% python3 -q
>>> import numpy as np
>>> np.set_printoptions(suppress=True, linewidth=120)
>>> def tidy(a):
...     return np.round(a, 3) + 0
... 
>>> data = np.loadtxt("test6.csv", delimiter=",")
>>> data
array([[  4.,  -1.,  -7.,   2.,  -3.,   8.,  -8.],
       [ -1.,  -2.,   6.,   2., -10.,  16.,  -9.],
       [ -7.,   6.,  -2., -15., -15.,  -5.,  -6.],
       [  2.,   2., -15., -12.,   5.,  15.,  17.],
       [ -3., -10., -15.,   5., -18., -12.,   5.],
       [  8.,  16.,  -5.,  15., -12.,  -8.,  10.],
       [ -8.,  -9.,  -6.,  17.,   5.,  10., -14.]])
>>> # equal to its transpose
>>> np.all(np.linalg.eigvalsh(data) > 0)
np.False_
>>> W = np.array([[2, 3, 3, 2, 1],
...     [2, 3, 3, 0, 2],
...     [1, 2, 3, 2, 2],
...     [0, 3, 3, 0, 2],
...     [0, 1, 1, 3, 2],
...     [2, 2, 3, 3, 1],
...     [1, 1, 2, 3, 3]])
>>> b = np.array([0, -2, -2, 1, -2])
>>> hid = np.maximum(data @ W + b, 0)
>>> tidy((hid > 0).mean(axis=0))
array([0.571, 0.429, 0.429, 0.286, 0.286])
>>> C = np.array([[0, 4, 7], [3, 7, 8], [3, 8, 6], [8, 6, 8], [1, 9, 4]])
>>> hid @ C
array([[  12.,   56.,   81.],
       [ 175.,  508.,  535.],
       [   0.,    0.,    0.],
       [ 753., 1014., 1150.],
       [   0.,    0.,    0.],
       [ 569., 1933., 1683.],
       [   0.,    0.,    0.]])
>>> x0 = np.array([-1, -1, -3, 1, 0, 0, 3])
>>> (data @ x0).argmax()
np.int64(3)
>>> np.linalg.norm(data @ x0) <= np.linalg.norm(data, 2) * np.linalg.norm(x0) + 1e-9
np.True_
>>> np.sign((data @ x0).round(6))
array([-1., -1., -1.,  1.,  1.,  1.,  1.])
>>> (data * x0).sum(axis=1)
array([ -4., -40., -26.,  80.,  78.,  36.,  10.])
>>> data @ np.eye(7)[0]
array([ 4., -1., -7.,  2., -3.,  8., -8.])
>>> rng = np.random.default_rng(2115)
>>> lab = rng.permutation(7)
>>> B = data[:, lab] * rng.choice([-1, 1], 7)
>>> B
array([[  7.,   1.,   8.,  -3.,  -8.,  -2.,   4.],
       [ -6.,   2.,  16., -10.,  -9.,  -2.,  -1.],
       [  2.,  -6.,  -5., -15.,  -6.,  15.,  -7.],
       [ 15.,  -2.,  15.,   5.,  17.,  12.,   2.],
       [ 15.,  10., -12., -18.,   5.,  -5.,  -3.],
       [  5., -16.,  -8., -12.,  10., -15.,   8.],
       [  6.,   9.,  10.,   5., -14., -17.,  -8.]])
>>> left, _, VT = np.linalg.svd(data.T @ B)
>>> tidy(np.linalg.lstsq(data, B)[0])
array([[ 0.,  0.,  0.,  0.,  0.,  0.,  1.],
       [ 0., -1.,  0.,  0.,  0.,  0.,  0.],
       [-1.,  0.,  0.,  0.,  0.,  0.,  0.],
       [ 0.,  0.,  0.,  0.,  0., -1.,  0.],
       [ 0.,  0.,  0.,  1.,  0.,  0.,  0.],
       [ 0.,  0.,  1.,  0.,  0.,  0.,  0.],
       [ 0.,  0.,  0.,  0.,  1.,  0.,  0.]])
>>> tidy(left @ VT)
array([[ 0.,  0.,  0.,  0.,  0.,  0.,  1.],
       [ 0., -1.,  0.,  0.,  0.,  0.,  0.],
       [-1.,  0.,  0.,  0.,  0.,  0.,  0.],
       [ 0.,  0.,  0.,  0.,  0., -1.,  0.],
       [ 0.,  0.,  0.,  1.,  0.,  0.,  0.],
       [ 0.,  0.,  1.,  0.,  0.,  0.,  0.],
       [ 0.,  0.,  0.,  0.,  1.,  0.,  0.]])
>>> mat = np.loadtxt("w.csv", delimiter=",")
>>> mat
array([[ 7.223,  1.195, -3.555, -3.415, -0.962,  3.352],
       [ 5.269, -2.231, -0.736,  2.804, -2.496, -2.645],
       [ 3.034,  0.309,  0.824, -2.024,  2.991, 10.71 ],
       [ 9.877, -1.655,  4.112, -6.784,  0.03 ,  1.994],
       [-1.031, -8.341, -3.508, -6.026,  2.168, -3.237],
       [-2.877, -3.331, -3.483, -0.212,  0.253, -2.177],
       [-3.623, -0.838,  4.313, -2.1  , -3.053, -5.58 ],
       [-0.68 , -2.388,  6.367, -5.328, -0.191,  2.189],
       [ 9.542, -3.001,  2.592, -4.628, -3.347,  0.818],
       [-1.717,  0.993, -2.873,  6.156,  1.661,  2.763],
       [-3.95 , -3.222,  1.68 ,  6.11 ,  1.575, -3.99 ],
       [-4.136, -4.94 , -3.432,  7.329, -4.162, -4.199],
       [ 2.814, -5.412, -2.26 ,  0.369,  2.724, -2.013],
       [-0.359,  6.473,  4.561, -0.671, 10.688,  0.464],
       [ 1.91 ,  0.152,  0.552, -5.087,  0.354, -1.556],
       [ 7.103,  2.764, -0.535,  5.517, -0.706,  2.697],
       [-5.893,  0.336,  1.388, -2.456,  3.194,  5.047],
       [-2.213, -0.222, -5.393,  1.412, -3.302, -4.288],
       [ 7.174,  2.318,  0.837,  4.228,  1.766, -4.029],
       [-1.117,  4.721,  2.222, -1.923,  2.45 , -5.75 ],
       [ 7.224, -0.065, -1.08 , -1.25 , -1.275,  3.155]])
>>> proj = mat @ np.linalg.solve(mat.T @ mat, mat.T)
>>> np.allclose(proj @ proj, proj)
True
>>> np.linalg.matrix_rank(np.eye(21) - proj)
np.int64(15)
>>> tidy(proj @ mat[:, 1])
array([ 1.195, -2.231,  0.309, -1.655, -8.341, -3.331, -0.838, -2.388, -3.001,  0.993, -3.222, -4.94 , -5.412,  6.473,
        0.152,  2.764,  0.336, -0.222,  2.318,  4.721, -0.065])
>>> gram = mat.T @ mat
>>> tidy(np.linalg.eigvalsh(gram)[::-1])
array([682.411, 422.052, 351.049, 246.843, 134.303, 104.673])
>>> tidy(np.trace(gram)), tidy((mat ** 2).sum())
(np.float64(1941.332), np.float64(1941.332))
>>> x0 = np.array([5, 7, 6, 4, 5, 1])
>>> y = mat @ x0
>>> tidy(np.linalg.pinv(mat) @ mat)
array([[1., 0., 0., 0., 0., 0.],
       [0., 1., 0., 0., 0., 0.],
       [0., 0., 1., 0., 0., 0.],
       [0., 0., 0., 1., 0., 0.],
       [0., 0., 0., 0., 1., 0.],
       [0., 0., 0., 0., 0., 1.]])
>>> tidy(np.linalg.lstsq(mat, y)[0])
array([5., 7., 6., 4., 5., 1.])
>>> y = y + 0.02 * rng.normal(size=21)
>>> tidy(y)
array([   8.001,    2.393,   39.81 ,   37.474, -101.106,  -60.368,  -27.339,   -1.997,    7.8  ,   16.826,   -3.891,
        -71.511,  -24.266,  122.118,   -6.188,   72.914,   -7.589,  -60.094,   78.856,   39.611,   20.962])
>>> b, *_ = np.linalg.lstsq(mat, y)
>>> tidy(b)
array([5.   , 7.001, 6.   , 4.002, 5.001, 0.997])
>>> [round(float(np.linalg.norm(np.linalg.solve(mat.T @ mat + lam * np.eye(6), mat.T @ y))), 2) for lam in (0, 1, 10, 100)]
[12.33, 12.29, 11.95, 9.48]
>>> tidy(mat.T @ (y - mat @ b))
array([0., 0., 0., 0., 0., 0.])
>>> tidy(np.linalg.norm(y - mat @ b))
np.float64(0.064)
